In [1]: import numpy as np

In [2]: import numpy.linalg as la

In [3]: np.set_printoptions(precision=2, suppress=True, linewidth=200, legacy="1.25")

In [4]: tidy = lambda a: np.round(a, 2) + 0

In [5]: J = np.load("case5.npy")

In [6]: J
Out[6]: 
array([[0, 2, 4, 1, 2, 3, 1, 3, 1, 2, 2, 3],
       [2, 4, 3, 4, 4, 4, 1, 2, 1, 1, 2, 3],
       [4, 3, 0, 4, 3, 1, 2, 3, 2, 2, 3, 2],
       [1, 4, 4, 2, 4, 2, 2, 4, 2, 1, 3, 3],
       [2, 4, 3, 4, 4, 3, 2, 3, 0, 2, 1, 3],
       [3, 4, 1, 2, 3, 2, 2, 2, 2, 1, 2, 1],
       [1, 1, 2, 2, 2, 2, 2, 1, 1, 3, 3, 1],
       [3, 2, 3, 4, 3, 2, 1, 4, 1, 3, 2, 2],
       [1, 1, 2, 2, 0, 2, 1, 1, 2, 2, 2, 2],
       [2, 1, 2, 1, 2, 1, 3, 3, 2, 0, 2, 2],
       [2, 2, 3, 3, 1, 2, 3, 2, 2, 2, 4, 2],
       [3, 3, 2, 3, 3, 1, 1, 2, 2, 2, 2, 2]])

In [7]: t3 = np.stack([J, -1 * J, J[::-1]])

In [8]: (t3 @ J.T).shape
Out[8]: (3, 12, 12)

In [9]: Q, V = la.qr(J[:, :1])[0], la.qr(J[:, 1:])[0]

In [10]: sig = la.svd(Q.T @ V, compute_uv=False)

In [11]: tidy(np.degrees(np.arccos(sig.clip(0, 1))))
Out[11]: array([5.75])

In [12]: print(tidy(sig))
[0.99]

In [13]: print(tidy(la.norm(Q @ Q.T - V @ V.T, 2)))
1.0

In [14]: f = np.array([-3, 2, 0, -1, 3, -2, 2, -3, 3, -2, 0, -1])

In [15]: Y = J + np.outer(f, np.eye(12)[4])

In [16]: la.matrix_rank(Y - J)
Out[16]: 1

In [17]: la.matrix_rank(la.inv(Y) - la.inv(J), tol=1e-8)
Out[17]: 1

In [18]: np.all(la.eigvalsh(J) > 0)
Out[18]: False

In [19]: M = np.minimum.outer(np.arange(1, 15), np.arange(1, 15)) * 5

In [20]: M
Out[20]: 
array([[ 5,  5,  5,  5,  5,  5,  5,  5,  5,  5,  5,  5,  5,  5],
       [ 5, 10, 10, 10, 10, 10, 10, 10, 10, 10, 10, 10, 10, 10],
       [ 5, 10, 15, 15, 15, 15, 15, 15, 15, 15, 15, 15, 15, 15],
       [ 5, 10, 15, 20, 20, 20, 20, 20, 20, 20, 20, 20, 20, 20],
       [ 5, 10, 15, 20, 25, 25, 25, 25, 25, 25, 25, 25, 25, 25],
       [ 5, 10, 15, 20, 25, 30, 30, 30, 30, 30, 30, 30, 30, 30],
       [ 5, 10, 15, 20, 25, 30, 35, 35, 35, 35, 35, 35, 35, 35],
       [ 5, 10, 15, 20, 25, 30, 35, 40, 40, 40, 40, 40, 40, 40],
       [ 5, 10, 15, 20, 25, 30, 35, 40, 45, 45, 45, 45, 45, 45],
       [ 5, 10, 15, 20, 25, 30, 35, 40, 45, 50, 50, 50, 50, 50],
       [ 5, 10, 15, 20, 25, 30, 35, 40, 45, 50, 55, 55, 55, 55],
       [ 5, 10, 15, 20, 25, 30, 35, 40, 45, 50, 55, 60, 60, 60],
       [ 5, 10, 15, 20, 25, 30, 35, 40, 45, 50, 55, 60, 65, 65],
       [ 5, 10, 15, 20, 25, 30, 35, 40, 45, 50, 55, 60, 65, 70]])

In [21]: def softmax(z):
    ...:     e = np.exp(z - z.max(axis=-1, keepdims=True))
    ...:     return e / e.sum(axis=-1, keepdims=True)
    ...: 

In [22]: tidy(softmax(M[4]))
Out[22]: array([0. , 0. , 0. , 0. , 0.1, 0.1, 0.1, 0.1, 0.1, 0.1, 0.1, 0.1, 0.1, 0.1])

In [23]: print(tidy(softmax(M).sum(axis=1)))
[1. 1. 1. 1. 1. 1. 1. 1. 1. 1. 1. 1. 1. 1.]

In [24]: tidy(softmax(10 * M[4]))
Out[24]: array([0. , 0. , 0. , 0. , 0.1, 0.1, 0.1, 0.1, 0.1, 0.1, 0.1, 0.1, 0.1, 0.1])

In [25]: att = M @ M.T / np.sqrt(14)

In [26]: tidy(softmax(att)[4] @ M)
Out[26]: array([ 5., 10., 15., 20., 25., 30., 35., 40., 45., 50., 55., 60., 65., 70.])

In [27]: print(softmax(att).round(6).argmax(axis=1))
[13 13 13 13 13 13 13 13 13 13 13 13 13 13]
